In [1]: import numpy as np

In [2]: np.set_printoptions(suppress=True, linewidth=120)

In [3]: rd = lambda a: np.round(a, 2) + 0

In [4]: M = np.array([[0, 3, 0, 1, 3, 0, 3, 2],
   ...:     [0, 0, 3, 0, 3, 0, 0, 0],
   ...:     [0, 0, 0, 3, 1, 1, 3, 2],
   ...:     [0, 0, 0, 0, 2, 2, 2, 1],
   ...:     [0, 0, 0, 0, 0, 1, 0, 1],
   ...:     [0, 0, 0, 0, 0, 0, 3, 2],
   ...:     [0, 0, 0, 0, 0, 0, 0, 2],
   ...:     [0, 0, 0, 0, 0, 0, 0, 0]])

In [5]: r = np.linalg.matrix_rank(M)

In [6]: r
Out[6]: np.int64(7)

In [7]: null = np.linalg.svd(M)[2][r:].T

In [8]: null[:, 0] / null[np.abs(null[:, 0]).round(6).argmax(), 0]
Out[8]: array([1., 0., 0., 0., 0., 0., 0., 0.])

In [9]: M @ null
Out[9]: 
array([[0.],
       [0.],
       [0.],
       [0.],
       [0.],
       [0.],
       [0.],
       [0.]])

In [10]: np.allclose(M @ null, 0)
Out[10]: True

In [11]: [int(np.linalg.matrix_rank(M[:, :j + 1])) for j in range(8)]
Out[11]: [0, 1, 2, 3, 4, 5, 6, 7]

In [12]: [int(np.linalg.matrix_rank(np.delete(M, i, axis=0))) for i in range(8)]
Out[12]: [6, 6, 6, 6, 6, 6, 6, 7]

In [13]: np.argsort(-np.linalg.norm(M, axis=0).round(6), kind="stable")[:3]
Out[13]: array([6, 4, 7])

In [14]: U, sig, vt = np.linalg.svd(M)

In [15]: V = vt[:(sig > 1e-8).sum()]

In [16]: rng = np.random.default_rng(804845)

In [17]: x0 = M[7] + -1 * M[5] + rng.integers(2) * np.eye(8)[6]

In [18]: x0
Out[18]: array([ 0.,  0.,  0.,  0.,  0.,  0., -3., -2.])

In [19]: rd(np.diag(V.T @ V))
Out[19]: array([0., 1., 1., 1., 1., 1., 1., 1.])

In [20]: rd(np.linalg.norm(x0 - V.T @ V @ x0))
Out[20]: np.float64(0.0)

In [21]: rd(V.T @ V)
Out[21]: 
array([[0., 0., 0., 0., 0., 0., 0., 0.],
       [0., 1., 0., 0., 0., 0., 0., 0.],
       [0., 0., 1., 0., 0., 0., 0., 0.],
       [0., 0., 0., 1., 0., 0., 0., 0.],
       [0., 0., 0., 0., 1., 0., 0., 0.],
       [0., 0., 0., 0., 0., 1., 0., 0.],
       [0., 0., 0., 0., 0., 0., 1., 0.],
       [0., 0., 0., 0., 0., 0., 0., 1.]])

In [22]: np.allclose(V.T @ V @ x0, x0)
Out[22]: True

In [23]: U, sig, vt = np.linalg.svd(M)

In [24]: rd(sig)
Out[24]: array([8.15, 4.37, 2.82, 2.25, 2.07, 1.71, 0.4 , 0.  ])

In [25]: M2 = U[:, :7] @ np.diag(sig[:7]) @ vt[:7]

In [26]: rd(np.linalg.norm(M - M2, 2)), sig[7]
Out[26]: (np.float64(0.0), np.float64(0.0))

In [27]: np.linalg.matrix_rank(M, rtol=0.05)
Out[27]: np.int64(6)

In [28]: rd(M2)
Out[28]: 
array([[0., 3., 0., 1., 3., 0., 3., 2.],
       [0., 0., 3., 0., 3., 0., 0., 0.],
       [0., 0., 0., 3., 1., 1., 3., 2.],
       [0., 0., 0., 0., 2., 2., 2., 1.],
       [0., 0., 0., 0., 0., 1., 0., 1.],
       [0., 0., 0., 0., 0., 0., 3., 2.],
       [0., 0., 0., 0., 0., 0., 0., 2.],
       [0., 0., 0., 0., 0., 0., 0., 0.]])
